>>> import numpy as np
>>> np.set_printoptions(precision=2, suppress=True, linewidth=200, legacy="1.25")
>>> rnd = lambda a: np.round(a, 2) + 0
>>> rng = np.random.default_rng(99)
>>> idx = rng.integers(0, 2, 6)
>>> M = np.triu((idx[:, None] == idx) & (rng.random((6, 6)) < 0.8), 1).astype(int)
>>> M += M.T
>>> M
array([[0, 1, 1, 1, 0, 1],
       [1, 0, 1, 1, 0, 1],
       [1, 1, 0, 1, 0, 1],
       [1, 1, 1, 0, 0, 1],
       [0, 0, 0, 0, 0, 0],
       [1, 1, 1, 1, 0, 0]])
>>> idx = rng.permutation(6)
>>> idx
array([0, 5, 2, 1, 3, 4])
>>> out = M[idx][:, idx]
>>> np.allclose(out, M)
False
>>> rnd(np.linalg.det(out)), rnd(np.linalg.det(M[idx]))
(0.0, 0.0)
>>> np.all(np.linalg.eigvalsh(M) > 0)
False
>>> [round(float(np.linalg.det(M[:i, :i])), 2) + 0 for i in range(1, 7)]
[0.0, -1.0, 2.0, -3.0, 0.0, 0.0]
>>> rnd(np.linalg.eigvalsh(M).min())
-1.0
>>> rank = np.linalg.matrix_rank(M)
>>> rank
5
>>> N = np.linalg.svd(M)[2][rank:].T
>>> N.shape
(6, 1)
>>> [int(np.linalg.matrix_rank(M[:i])) for i in range(1, len(M) + 1)]
[1, 2, 3, 4, 4, 5]
>>> np.allclose(M @ N, 0)
True
>>> M @ N
array([[0.],
       [0.],
       [0.],
       [0.],
       [0.],
       [0.]])
>>> [int(np.linalg.matrix_rank(M[:, :j + 1])) for j in range(6)]
[1, 2, 3, 4, 4, 5]
>>> U, s, VT = np.linalg.svd(M)
>>> np.argmax(s[:-1] / (s[1:] + 1e-6)) + 1
5
>>> out = U[:, :5] @ np.diag(s[:5]) @ VT[:5]
>>> rnd(np.linalg.norm(M - out) / np.linalg.norm(M))
0.0
>>> np.linalg.matrix_rank(M, rtol=0.05)
5
>>> rnd(out)
array([[0., 1., 1., 1., 0., 1.],
       [1., 0., 1., 1., 0., 1.],
       [1., 1., 0., 1., 0., 1.],
       [1., 1., 1., 0., 0., 1.],
       [0., 0., 0., 0., 0., 0.],
       [1., 1., 1., 1., 0., 0.]])
>>> F = 5 * np.eye(5) + np.ones((5, 5))
>>> F
array([[6., 1., 1., 1., 1.],
       [1., 6., 1., 1., 1.],
       [1., 1., 6., 1., 1.],
       [1., 1., 1., 6., 1.],
       [1., 1., 1., 1., 6.]])
>>> U, s, VT = np.linalg.svd(M)
>>> vecs = VT[:(s > 1e-8).sum()]
>>> x0 = M[4] + -1 * M[2] + rng.integers(2) * np.eye(6)[3]
>>> x0
array([-1., -1.,  0.,  0.,  0., -1.])
>>> np.linalg.matrix_rank(np.vstack([M, x0]))
5
>>> rnd(np.diag(vecs.T @ vecs))
array([1., 1., 1., 1., 0., 1.])
>>> rnd(np.linalg.norm(x0 - vecs.T @ vecs @ x0))
0.0
>>> arr = np.load("w.npy")
>>> arr
array([[ 1.69,  2.19, -4.83,  1.59, -0.07,  1.5 , -1.77, -3.42,  1.73, -2.15],
       [-2.99,  4.  ,  5.86, -2.95, -1.99, -4.06,  7.11,  7.79, -4.15,  1.62],
       [-1.9 , -0.35,  2.36,  0.93, -2.86,  2.02, -2.53, -2.07, -1.13, -1.99],
       [-1.1 ,  1.05,  6.2 , -1.52, -3.16,  0.95, -2.08,  2.74, -4.28,  2.45],
       [ 0.33, -4.46, -2.31, -1.15,  0.12, -2.38, -0.86,  2.52,  3.2 ,  2.06],
       [ 0.4 , -1.76,  0.83, -0.19, -1.85,  0.22, -1.83,  1.43, -0.81,  1.14],
       [ 2.41,  3.07, -4.85, -0.5 ,  1.17, -2.08,  1.44, -1.11,  0.87, -0.48],
       [ 0.08, -2.93, -5.43,  2.7 , -1.78, -0.7 , -4.73,  0.21,  2.19, -3.82],
       [-2.74,  4.37,  3.82,  1.62,  0.12, -1.17,  1.85,  1.31, -0.78, -1.2 ],
       [ 3.63, -2.57, -5.37, -2.16,  2.51, -1.66,  5.33,  0.57,  4.13,  0.11],
       [-1.36, -0.67,  0.34,  0.57, -1.73, -0.25, -0.62, -0.51, -1.11,  0.91]])
>>> out = np.c_[arr[:, :7] @ np.array([[-3, 1, -1, -2, -3, -1, 2],
...     [3, -2, 0, 2, -1, -2, -2],
...     [-3, 2, 1, 0, 3, 0, -2],
...     [-2, 1, -2, -1, -1, 3, -1],
...     [-3, 3, 0, 1, 1, 0, -3],
...     [-3, 1, 0, -3, 1, 0, 0],
...     [3, -1, 1, 2, 0, 2, 3]]), np.array([1, 1, 3, 3, 3, 1, 4, 2, 5, 2, 4])]
>>> rnd(out)
array([[  3.21,  -7.7 , -11.47,  -8.7 , -21.91,  -4.84,   1.97,   1.  ],
       [ 48.77, -19.36,  21.86,  41.34,  19.45,   0.36,   4.55,   1.  ],
       [ -9.36,   0.42,  -0.13, -11.81,  11.36,   0.33,  -7.76,   3.  ],
       [ -8.72,   1.23,   8.26,  -4.35,  20.16,  -9.72, -11.94,   3.  ],
       [ -0.94,   2.32,  -1.2 ,  -2.89,  -4.57,   3.42,  12.41,   3.  ],
       [ -9.19,   1.89,  -1.02, -10.3 ,   1.61,  -1.11,   2.91,   1.  ],
       [ 24.58, -13.94,  -4.82,  12.11, -25.26,  -7.17,   9.69,   4.  ],
       [ -4.89,  -3.53, -15.64, -17.86, -18.78,   4.42,   5.33,   2.  ],
       [ 15.33,  -4.88,   5.17,  19.93,  12.64,   2.56, -18.29,   5.  ],
       [ 15.27,  -3.59,   0.65,   7.91, -21.42,   5.69,  33.76,   2.  ],
       [  3.99,  -3.59,  -0.06,  -1.41,   3.22,   3.17,   0.7 ,   4.  ]])
>>> rnd(np.linalg.norm(out - arr @ np.linalg.lstsq(arr, out)[0], axis=0))
array([0. , 0. , 0. , 0. , 0. , 0. , 0. , 2.9])
>>> rnd(np.linalg.lstsq(arr, out[:, 0])[0])
array([-3.,  3., -3., -2., -3., -3.,  3.,  0.,  0.,  0.])
>>> np.linalg.matrix_rank(np.c_[arr, out])
11
>>> data = np.array([[-1.71, -0.63, 0.66, -0.17],
...     [0.5, -0.54, 0.18, -1.71],
...     [-2.72, 0.41, 3.19, 4.85],
...     [0.34, 0.3, -0.46, 0.65],
...     [-0.32, -0.87, -4.05, -1.75],
...     [0.54, 0.26, 3.09, -0.15],
...     [2.05, -0.29, -2.32, 0.4],
...     [-1.25, -0.32, 4.07, 0.21],
...     [-3.41, -1.02, 3.95, -1.39],
...     [-2.7, 0.52, 6.31, 3.97]])
>>> O, R = np.linalg.qr(data)
>>> np.allclose(R.T @ R, data.T @ data)
True
>>> rnd(O @ R)
array([[-1.71, -0.63,  0.66, -0.17],
       [ 0.5 , -0.54,  0.18, -1.71],
       [-2.72,  0.41,  3.19,  4.85],
       [ 0.34,  0.3 , -0.46,  0.65],
       [-0.32, -0.87, -4.05, -1.75],
       [ 0.54,  0.26,  3.09, -0.15],
       [ 2.05, -0.29, -2.32,  0.4 ],
       [-1.25, -0.32,  4.07,  0.21],
       [-3.41, -1.02,  3.95, -1.39],
       [-2.7 ,  0.52,  6.31,  3.97]])
>>> rnd(R)
array([[ 5.98,  0.35, -7.9 , -3.09],
       [ 0.  ,  1.77,  3.59,  5.12],
       [ 0.  ,  0.  ,  6.23, -0.31],
       [ 0.  ,  0.  ,  0.  ,  3.47]])
>>> rnd(O)
array([[-0.29, -0.3 , -0.08,  0.13],
       [ 0.08, -0.32,  0.32,  0.08],
       [-0.45,  0.32, -0.25,  0.5 ],
       [ 0.06,  0.16, -0.09,  0.  ],
       [-0.05, -0.48, -0.44,  0.12],
       [ 0.09,  0.13,  0.54, -0.1 ],
       [ 0.34, -0.23,  0.2 ,  0.78],
       [-0.21, -0.14,  0.47,  0.12],
       [-0.57, -0.46,  0.18, -0.21],
       [-0.45,  0.38,  0.22,  0.2 ]])
>>> out = np.array([[2, 4, 1, -2, 2, 0, 1, 3, 5, -1, -2],
...     [-3, -5, 1, 2, -4, 5, -1, 2, -5, 3, -5],
...     [-4, -3, -1, -1, -4, -3, 3, -2, 5, 0, 4],
...     [5, -1, 1, 0, 2, 0, 5, -3, 4, -5, -3],
...     [-4, 1, -3, -5, -2, -4, 4, 4, -3, 1, -2],
...     [1, 5, -5, -3, -2, -3, 0, 2, 2, 1, -1],
...     [5, 0, -5, -5, 5, -5, 0, 5, -4, -1, 5],
...     [-4, 5, -1, -4, 0, -3, -4, 1, -2, 5, -3],
...     [-3, 1, 0, 1, -4, 4, 4, 0, -3, 1, 5]])
>>> feats = out.T @ out
>>> feats
array([[121,   8,  -6,  -1,  85, -15,   6,   0,  36, -67,   9],
       [  8, 103, -32, -54,  22, -46, -17,  30,  20,  18,  -9],
       [ -6, -32,  64,  60,  -5,  63,  -6, -44,  20, -11, -25],
       [ -1, -54,  60,  85, -21,  83,  -7, -55,   9, -14,  -5],
       [ 85,  22,  -5, -21,  89, -35, -20,  13,  12, -37,   5],
       [-15, -46,  63,  83, -35, 109,  -2, -34, -20,   2, -22],
       [  6, -17,  -6,  -7, -20,  -2,  84,  -8,  29, -41,  24],
       [  0,  30, -44, -55,  13, -34,  -8,  72, -47,  24,  -3],
       [ 36,  20,  20,   9,  12, -20,  29, -47, 133, -50,  -2],
       [-67,  18, -11, -14, -37,   2, -41,  24, -50,  64, -16],
       [  9,  -9, -25,  -5,   5, -22,  24,  -3,  -2, -16, 118]])
>>> U, s, VT = np.linalg.svd(feats)
>>> np.argmax(s[:-1] / (s[1:] + 1e-6)) + 1
9
>>> out = U[:, :9] @ np.diag(s[:9]) @ VT[:9]
>>> rnd(out)
array([[121.,   8.,  -6.,  -1.,  85., -15.,   6.,   0.,  36., -67.,   9.],
       [  8., 103., -32., -54.,  22., -46., -17.,  30.,  20.,  18.,  -9.],
       [ -6., -32.,  64.,  60.,  -5.,  63.,  -6., -44.,  20., -11., -25.],
       [ -1., -54.,  60.,  85., -21.,  83.,  -7., -55.,   9., -14.,  -5.],
       [ 85.,  22.,  -5., -21.,  89., -35., -20.,  13.,  12., -37.,   5.],
       [-15., -46.,  63.,  83., -35., 109.,  -2., -34., -20.,   2., -22.],
       [  6., -17.,  -6.,  -7., -20.,  -2.,  84.,  -8.,  29., -41.,  24.],
       [  0.,  30., -44., -55.,  13., -34.,  -8.,  72., -47.,  24.,  -3.],
       [ 36.,  20.,  20.,   9.,  12., -20.,  29., -47., 133., -50.,  -2.],
       [-67.,  18., -11., -14., -37.,   2., -41.,  24., -50.,  64., -16.],
       [  9.,  -9., -25.,  -5.,   5., -22.,  24.,  -3.,  -2., -16., 118.]])
>>> rnd(np.linalg.norm(feats - out, 2)), rnd(s[9])
(0.0, 0.0)
>>> evals, vecs = np.linalg.eigh(feats)
>>> x0 = np.array([4, -5, -9, -8, 2, 9, -1, 0, -2, 4, -2])
>>> rnd(x0 @ feats @ x0 / (x0 @ x0)), rnd(evals[0]), rnd(evals[-1])
(33.51, 0.0, 312.19)
>>> rnd(np.linalg.eigvalsh(feats[1:, 1:]))
array([  0.  ,   1.83,  12.48,  20.41,  49.64,  77.16,  99.45, 143.9 , 208.11, 308.02])
>>> rnd(vecs * np.abs(evals) @ vecs.T)
array([[121.,   8.,  -6.,  -1.,  85., -15.,   6.,   0.,  36., -67.,   9.],
       [  8., 103., -32., -54.,  22., -46., -17.,  30.,  20.,  18.,  -9.],
       [ -6., -32.,  64.,  60.,  -5.,  63.,  -6., -44.,  20., -11., -25.],
       [ -1., -54.,  60.,  85., -21.,  83.,  -7., -55.,   9., -14.,  -5.],
       [ 85.,  22.,  -5., -21.,  89., -35., -20.,  13.,  12., -37.,   5.],
       [-15., -46.,  63.,  83., -35., 109.,  -2., -34., -20.,   2., -22.],
       [  6., -17.,  -6.,  -7., -20.,  -2.,  84.,  -8.,  29., -41.,  24.],
       [  0.,  30., -44., -55.,  13., -34.,  -8.,  72., -47.,  24.,  -3.],
       [ 36.,  20.,  20.,   9.,  12., -20.,  29., -47., 133., -50.,  -2.],
       [-67.,  18., -11., -14., -37.,   2., -41.,  24., -50.,  64., -16.],
       [  9.,  -9., -25.,  -5.,   5., -22.,  24.,  -3.,  -2., -16., 118.]])
>>> evals, vecs = np.linalg.eigh(feats)
>>> rnd(np.abs(vecs[:, -1]))
array([0.2 , 0.37, 0.37, 0.48, 0.27, 0.52, 0.01, 0.31, 0.01, 0.  , 0.11])
>>> rnd(vecs.T @ vecs)
array([[1., 0., 0., 0., 0., 0., 0., 0., 0., 0., 0.],
       [0., 1., 0., 0., 0., 0., 0., 0., 0., 0., 0.],
       [0., 0., 1., 0., 0., 0., 0., 0., 0., 0., 0.],
       [0., 0., 0., 1., 0., 0., 0., 0., 0., 0., 0.],
       [0., 0., 0., 0., 1., 0., 0., 0., 0., 0., 0.],
       [0., 0., 0., 0., 0., 1., 0., 0., 0., 0., 0.],
       [0., 0., 0., 0., 0., 0., 1., 0., 0., 0., 0.],
       [0., 0., 0., 0., 0., 0., 0., 1., 0., 0., 0.],
       [0., 0., 0., 0., 0., 0., 0., 0., 1., 0., 0.],
       [0., 0., 0., 0., 0., 0., 0., 0., 0., 1., 0.],
       [0., 0., 0., 0., 0., 0., 0., 0., 0., 0., 1.]])
>>> rnd(evals)
array([  0.  ,   0.  ,   2.67,  19.16,  22.51,  52.34,  80.31, 136.65, 151.  , 265.17, 312.19])
>>> rnd(np.linalg.eigvalsh(feats @ feats))
array([    0.  ,     0.  ,     7.1 ,   367.03,   506.87,  2739.3 ,  6449.8 , 18674.17, 22800.19, 70315.39, 97464.13])
>>> (evals > 1e-8).sum(), (evals < -1e-8).sum()
(9, 0)
>>> rnd(vecs.T @ feats @ vecs)
array([[  0.  ,   0.  ,   0.  ,   0.  ,   0.  ,   0.  ,   0.  ,   0.  ,   0.  ,   0.  ,   0.  ],
       [  0.  ,   0.  ,   0.  ,   0.  ,   0.  ,   0.  ,   0.  ,   0.  ,   0.  ,   0.  ,   0.  ],
       [  0.  ,   0.  ,   2.67,   0.  ,   0.  ,   0.  ,   0.  ,   0.  ,   0.  ,   0.  ,   0.  ],
       [  0.  ,   0.  ,   0.  ,  19.16,   0.  ,   0.  ,   0.  ,   0.  ,   0.  ,   0.  ,   0.  ],
       [  0.  ,   0.  ,   0.  ,   0.  ,  22.51,   0.  ,   0.  ,   0.  ,   0.  ,   0.  ,   0.  ],
       [  0.  ,   0.  ,   0.  ,   0.  ,   0.  ,  52.34,   0.  ,   0.  ,   0.  ,   0.  ,   0.  ],
       [  0.  ,   0.  ,   0.  ,   0.  ,   0.  ,   0.  ,  80.31,   0.  ,   0.  ,   0.  ,   0.  ],
       [  0.  ,   0.  ,   0.  ,   0.  ,   0.  ,   0.  ,   0.  , 136.65,   0.  ,   0.  ,   0.  ],
       [  0.  ,   0.  ,   0.  ,   0.  ,   0.  ,   0.  ,   0.  ,   0.  , 151.  ,   0.  ,   0.  ],
       [  0.  ,   0.  ,   0.  ,   0.  ,   0.  ,   0.  ,   0.  ,   0.  ,   0.  , 265.17,   0.  ],
       [  0.  ,   0.  ,   0.  ,   0.  ,   0.  ,   0.  ,   0.  ,   0.  ,   0.  ,   0.  , 312.19]])
>>> rnd(np.linalg.svd(feats, compute_uv=False))
array([312.19, 265.17, 151.  , 136.65,  80.31,  52.34,  22.51,  19.16,   2.67,   0.  ,   0.  ])
>>> rnd(evals.sum()), np.trace(feats)
(1042.0, 1042)
